$ python -q
>>> import numpy as np
>>> np.set_printoptions(precision=1, suppress=True, linewidth=100)
>>> X = np.array([[-1.3, 0.5, 0.6, -2.0],
...     [1.3, -0.3, 0.8, -1.8],
...     [-0.6, 0.9, 0.6, 0.5]])
>>> X[:, 1] *= 3
>>> X
array([[-1.3,  1.5,  0.6, -2. ],
       [ 1.3, -0.9,  0.8, -1.8],
       [-0.6,  2.7,  0.6,  0.5]])
>>> Y = np.array([[0, 2], [0, 3], [1, 0], [3, -1]])
>>> np.linalg.matrix_rank(np.vstack([X, Y.T]))
np.int64(4)
>>> np.linalg.matrix_rank(X @ Y)
np.int64(2)
>>> X @ Y
array([[-5.4,  3.9],
       [-4.6,  1.7],
       [ 2.1,  6.4]])
>>> np.einsum("ik,kj->ij", X, Y)
array([[-5.4,  3.9],
       [-4.6,  1.7],
       [ 2.1,  6.4]])
>>> np.einsum("ij->j", X)
array([-0.6,  3.3,  2. , -3.3])
>>> G = X.T @ X
>>> np.allclose(G, G.T)
True
>>> np.diag(G)
array([ 3.7, 10.4,  1.4,  7.5])
>>> np.round(np.linalg.eigvalsh(G)[::-1], 1) + 0
array([13.1,  8.2,  1.6,  0. ])
>>> G.round(1) + 0
array([[ 3.7, -4.7, -0.1,  0. ],
       [-4.7, 10.4,  1.8,  0. ],
       [-0.1,  1.8,  1.4, -2.3],
       [ 0. ,  0. , -2.3,  7.5]])
>>> th = np.radians(45)
>>> Rm = np.eye(4)
>>> Rm[1, 1] = Rm[2, 2] = np.cos(th)
>>> Rm[1, 2], Rm[2, 1] = -np.sin(th), np.sin(th)
>>> Rm
array([[ 1. ,  0. ,  0. ,  0. ],
       [ 0. ,  0.7, -0.7,  0. ],
       [ 0. ,  0.7,  0.7,  0. ],
       [ 0. ,  0. ,  0. ,  1. ]])
>>> Y = G @ Rm.T
>>> np.allclose(np.linalg.norm(G, axis=1), np.linalg.norm(Y, axis=1))
True
>>> np.allclose(G @ G.T, Y @ Y.T)
True
>>> np.abs(Y - G).max(axis=0)
array([0. , 4.3, 6.8, 0. ])
>>> np.round(np.linalg.det(Rm), 1), round(float(np.trace(Rm)), 1)
(np.float64(1.0), 3.4)
>>> Y = X / np.sqrt((X ** 2).mean(axis=1, keepdims=True))
>>> np.linalg.matrix_rank(Y) == np.linalg.matrix_rank(X)
np.True_
>>> Y[1]
array([ 1. , -0.7,  0.6, -1.4])
>>> X - X.mean(axis=1, keepdims=True)
array([[-1. ,  1.8,  0.9, -1.7],
       [ 1.4, -0.8,  0.9, -1.7],
       [-1.4,  1.9, -0.2, -0.3]])
>>> np.linalg.norm(Y, axis=1)
array([2., 2., 2.])
>>> A = np.loadtxt("dump.csv", delimiter=",")
>>> A
array([[1., 0., 0., 0.],
       [0., 0., 0., 1.],
       [0., 1., 0., 0.],
       [0., 0., 1., 0.]])
>>> np.allclose(A @ A.T, A.T @ A)
True
>>> np.sort(np.abs(np.linalg.eigvals(A)))
array([1., 1., 1., 1.])
>>> round(np.abs(np.linalg.eigvals(A)).max(), 1)
np.float64(1.0)
>>> (A + A.T) / 2
array([[1. , 0. , 0. , 0. ],
       [0. , 0. , 0.5, 0.5],
       [0. , 0.5, 0. , 0.5],
       [0. , 0.5, 0.5, 0. ]])
>>> round(float(np.linalg.det(A)), 1)
1.0
>>> np.allclose(A, A.T)
False
>>> A @ np.ones(4)
array([1., 1., 1., 1.])
>>> np.linalg.matrix_power(A, 100)
array([[1., 0., 0., 0.],
       [0., 0., 0., 1.],
       [0., 1., 0., 0.],
       [0., 0., 1., 0.]])
>>> p = np.eye(4)[1]
>>> for _ in range(7):
...     p = p @ A
...     print(p.round(1))
... 
[0. 0. 0. 1.]
[0. 0. 1. 0.]
[0. 1. 0. 0.]
[0. 0. 0. 1.]
[0. 0. 1. 0.]
[0. 1. 0. 0.]
[0. 0. 0. 1.]
>>> np.linalg.norm(X, axis=1).argmax()
np.int64(0)
>>> round(float(np.linalg.norm(X, "nuc")), 1)
7.8
>>> round(float(np.linalg.norm(X[2] - X[1])), 1)
4.7
>>> np.linalg.norm(X, axis=1)
array([2.9, 2.5, 2.9])
>>> np.round(np.linalg.norm(X) ** 2 / np.linalg.norm(X, 2) ** 2, 1)
np.float64(1.8)
>>> np.linalg.norm(X, axis=0)
array([1.9, 3.2, 1.2, 2.7])
>>> M = np.array([[1, -1], [1, 0]])
>>> M
array([[ 1, -1],
       [ 1,  0]])
>>> rng = np.random.default_rng(60)
>>> Y = M + rng.integers(-2, 3, (2, 1)) @ rng.integers(-2, 3, (1, 2))
>>> Y
array([[3, 3],
       [2, 2]])
>>> Y - M
array([[2, 4],
       [1, 2]])
>>> np.linalg.matrix_rank(Y - M, tol=1e-8)
np.int64(1)
>>> J = np.array([[-2, -2, 3, -3], [0, 3, -1, -3], [-3, 1, 3, -3]])
>>> J
array([[-2, -2,  3, -3],
       [ 0,  3, -1, -3],
       [-3,  1,  3, -3]])
>>> Y = np.array([[1, 0], [2, 0], [1, 2], [0, 1]])
>>> np.einsum("ik,kj->ij", J, Y)
array([[-3,  3],
       [ 5, -5],
       [ 2,  3]])
>>> m1 = np.loadtxt("data.csv", delimiter=",")
>>> m1
array([[  5.,   2.,   5.,  -5.],
       [  2.,   8.,  10., -10.],
       [  5.,  10.,  29., -25.],
       [ -5., -10., -25.,  29.]])
>>> # symmetric
>>> r0 = np.array([2, 1])
>>> np.correlate(m1[0], m1[1], "full")
array([-50.,  30.,  10., 126.,  -6., -30., -10.])
>>> np.convolve(m1[0], r0)
array([10.,  9., 12., -5., -5.])
>>> np.polyval(r0, m1[0])
array([11.,  5., 11., -9.])
>>> r0 = np.array([-3, -3, 0, 0])
>>> Y = m1 + np.outer(r0, np.eye(4)[1])
>>> np.linalg.matrix_rank(Y - m1)
np.int64(1)
>>> Y
array([[  5.,  -1.,   5.,  -5.],
       [  2.,   5.,  10., -10.],
       [  5.,  10.,  29., -25.],
       [ -5., -10., -25.,  29.]])
>>> round(np.linalg.det(Y) / np.linalg.det(m1), 1), np.round(1 + np.linalg.solve(m1, r0)[1], 1)
(np.float64(0.3), np.float64(0.3))
>>> data = np.array([[0.0, 2.0, 1.0], [2.0, 0.0, 0.0], [1.0, 0.0, 0.0]])
>>> # symmetric, so the eigenvalues are real
>>> Y = data / np.linalg.norm(data, axis=1, keepdims=True)
>>> G = Y @ Y.T
>>> G
array([[1., 0., 0.],
       [0., 1., 1.],
       [0., 1., 1.]])
>>> np.linalg.norm(Y, axis=1)
array([1., 1., 1.])
>>> Y = np.array([[-7, -6, 5], [-3, 6, -9], [5, 5, -3]])
>>> np.vstack([G, Y.T]).shape
(6, 3)
>>> np.einsum("ij,ij->i", G, G)
array([1., 2., 2.])
>>> E = np.array([[12, 7, 14], [9, 4, 11], [10, 5, 12]])
>>> U, sig, Vt = np.linalg.svd(E)
>>> sig.round(1) + 0
array([29.6,  1.1,  0. ])
>>> Y = U[:, :2] @ np.diag(sig[:2]) @ Vt[:2]
>>> round(np.linalg.norm(E - Y, 2), 1), round(sig[2], 1)
(np.float64(0.0), np.float64(0.0))
>>> np.linalg.matrix_rank(Y)
np.int64(2)
>>> idx = rng.permutation(3)
>>> idx
array([2, 1, 0])
>>> Y = E[idx][:, idx]
>>> np.round(np.sort(np.abs(np.linalg.eigvals(Y))), 1) + 0
array([ 0. ,  0.6, 28.6])
>>> np.allclose(Y, E)
False
>>> np.diag(Y)
array([12,  4, 12])
>>> def softmax(z):
...     e = np.exp(z - z.max(axis=-1, keepdims=True))
...     return e / e.sum(axis=-1, keepdims=True)
... 
>>> softmax(E).sum(axis=1)
array([1., 1., 1.])
>>> np.round(softmax(E[1]), 1) + 0
array([0.1, 0. , 0.9])
>>> att = E @ E.T / np.sqrt(3)
>>> softmax(att)[1] @ E
array([12.,  7., 14.])
>>> np.round(softmax(att + np.triu(np.full(att.shape, -np.inf), 1)), 1) + 0
array([[1., 0., 0.],
       [1., 0., 0.],
       [1., 0., 0.]])
>>> F = np.load("mat.npy")
>>> F
array([[4, 0, 8, 9],
       [2, 7, 6, 5],
       [2, 7, 6, 5],
       [7, 1, 1, 3]])
>>> rk = np.linalg.matrix_rank(F)
>>> rk
np.int64(3)
>>> null = np.linalg.svd(F)[2][rk:].T
>>> null[:, 0] / null[np.abs(null[:, 0]).round(6).argmax(), 0]
array([-0.3,  0.2, -1. ,  1. ])
>>> [int(np.linalg.matrix_rank(F[:i])) for i in range(1, len(F) + 1)]
[1, 2, 2, 3]
>>> np.round(null @ null.T, 1) + 0
array([[ 0. ,  0. ,  0.1, -0.2],
       [ 0. ,  0. , -0.1,  0.1],
       [ 0.1, -0.1,  0.4, -0.5],
       [-0.2,  0.1, -0.5,  0.5]])
>>> np.linalg.matrix_rank(F.T @ F), np.linalg.matrix_rank(F @ F.T)
(np.int64(3), np.int64(3))
>>> [int(np.linalg.matrix_rank(F[:, :j + 1])) for j in range(4)]
[1, 2, 3, 3]
